$ ipython --no-banner

In [1]: import numpy as np

In [2]: np.set_printoptions(precision=1, suppress=True, linewidth=160)

In [3]: mat = np.load("x.npy")

In [4]: mat
Out[4]: 
array([[-4,  5,  5, -2, -3],
       [-3, -4,  5,  5, -2],
       [-2, -3, -4,  5,  5],
       [ 5, -2, -3, -4,  5],
       [ 5,  5, -2, -3, -4]])

In [5]: (mat @ mat)[0]
Out[5]: array([-34, -66,  -3,  75,  29])

In [6]: mat @ (-1.0) ** np.arange(5)
Out[6]: array([-5., -1., -3., 13., -3.])

In [7]: mat @ np.ones(5)
Out[7]: array([1., 1., 1., 1., 1.])

In [8]: hat = np.triu(np.array([[-1, 2, -1, -2, 1],
   ...:     [-2, -2, 0, 0, 0],
   ...:     [1, 2, 0, 2, -2],
   ...:     [1, 1, 2, -1, 0],
   ...:     [2, 1, -1, 0, 1]]), 1) + np.eye(5)

In [9]: other = hat @ mat @ np.linalg.inv(hat)

In [10]: hat @ mat - mat @ hat
Out[10]: 
array([[ -9.,  12.,  14.,  -8.,  -9.],
       [  0.,   6.,  -3., -16.,  13.],
       [  0., -10.,  -4.,   2.,  12.],
       [  0., -10.,   5.,  16., -11.],
       [  0., -10.,   5.,  14.,  -9.]])

In [11]: other
Out[11]: 
array([[-13.,  35.,  10., -38.,   7.],
       [ -3.,   2.,   2.,  -5.,   5.],
       [ -2., -13.,  -8.,  15.,   9.],
       [  5., -12.,   2.,   2.,   4.],
       [  5.,  -5.,   3.,   1.,  -3.]])

In [12]: np.linalg.matrix_rank(other)
Out[12]: np.int64(5)

In [13]: np.trace(other), np.trace(mat)
Out[13]: (np.float64(-20.0), np.int64(-20))

In [14]: round(float(np.linalg.det(other)), 1)
Out[14]: 4421.0

In [15]: np.einsum("ii->", other)
Out[15]: np.float64(-20.0)

In [16]: np.einsum("ij,ji->", other, other)
Out[16]: np.float64(-170.0)

In [17]: np.linalg.eigvals(other)
Out[17]: array([-5.8+11.7j, -5.8-11.7j,  1.  +0.j , -4.7 +2.j , -4.7 -2.j ])

In [18]: np.kron(np.eye(2, dtype=int), other)
Out[18]: 
array([[-13.,  35.,  10., -38.,   7.,  -0.,   0.,   0.,  -0.,   0.],
       [ -3.,   2.,   2.,  -5.,   5.,  -0.,   0.,   0.,  -0.,   0.],
       [ -2., -13.,  -8.,  15.,   9.,  -0.,  -0.,  -0.,   0.,   0.],
       [  5., -12.,   2.,   2.,   4.,   0.,  -0.,   0.,   0.,   0.],
       [  5.,  -5.,   3.,   1.,  -3.,   0.,  -0.,   0.,   0.,  -0.],
       [ -0.,   0.,   0.,  -0.,   0., -13.,  35.,  10., -38.,   7.],
       [ -0.,   0.,   0.,  -0.,   0.,  -3.,   2.,   2.,  -5.,   5.],
       [ -0.,  -0.,  -0.,   0.,   0.,  -2., -13.,  -8.,  15.,   9.],
       [  0.,  -0.,   0.,   0.,   0.,   5., -12.,   2.,   2.,   4.],
       [  0.,  -0.,   0.,   0.,  -0.,   5.,  -5.,   3.,   1.,  -3.]])

In [19]: (mat + mat.T) / 2
Out[19]: 
array([[-4. ,  1. ,  1.5,  1.5,  1. ],
       [ 1. , -4. ,  1. ,  1.5,  1.5],
       [ 1.5,  1. , -4. ,  1. ,  1.5],
       [ 1.5,  1.5,  1. , -4. ,  1. ],
       [ 1. ,  1.5,  1.5,  1. , -4. ]])

In [20]: mat @ mat
Out[20]: 
array([[-34, -66,  -3,  75,  29],
       [ 29, -34, -66,  -3,  75],
       [ 75,  29, -34, -66,  -3],
       [ -3,  75,  29, -34, -66],
       [-66,  -3,  75,  29, -34]])

In [21]: np.linalg.matrix_power(mat, 4)
Out[21]: 
array([[ -3122,   9939,   8910,  -3863, -11863],
       [-11863,  -3122,   9939,   8910,  -3863],
       [ -3863, -11863,  -3122,   9939,   8910],
       [  8910,  -3863, -11863,  -3122,   9939],
       [  9939,   8910,  -3863, -11863,  -3122]])

In [22]: (mat - mat.T) / 2
Out[22]: 
array([[ 0. ,  4. ,  3.5, -3.5, -4. ],
       [-4. ,  0. ,  4. ,  3.5, -3.5],
       [-3.5, -4. ,  0. ,  4. ,  3.5],
       [ 3.5, -3.5, -4. ,  0. ,  4. ],
       [ 4. ,  3.5, -3.5, -4. ,  0. ]])

In [23]: np.allclose(mat, mat.T)
Out[23]: False

In [24]: mat.inv()
---------------------------------------------------------------------------
AttributeError                            Traceback (most recent call last)
Cell In[24], line 1
----> 1 mat.inv()

AttributeError: 'numpy.ndarray' object has no attribute 'inv'

In [25]: assert mat == mat.T
---------------------------------------------------------------------------
ValueError                                Traceback (most recent call last)
Cell In[25], line 1
----> 1 assert mat == mat.T

ValueError: The truth value of an array with more than one element is ambiguous. Use a.any() or a.all()

In [26]: np.trace(mat)
Out[26]: np.int64(-20)

In [27]: np.allclose(mat @ mat.T, mat.T @ mat)
Out[27]: True
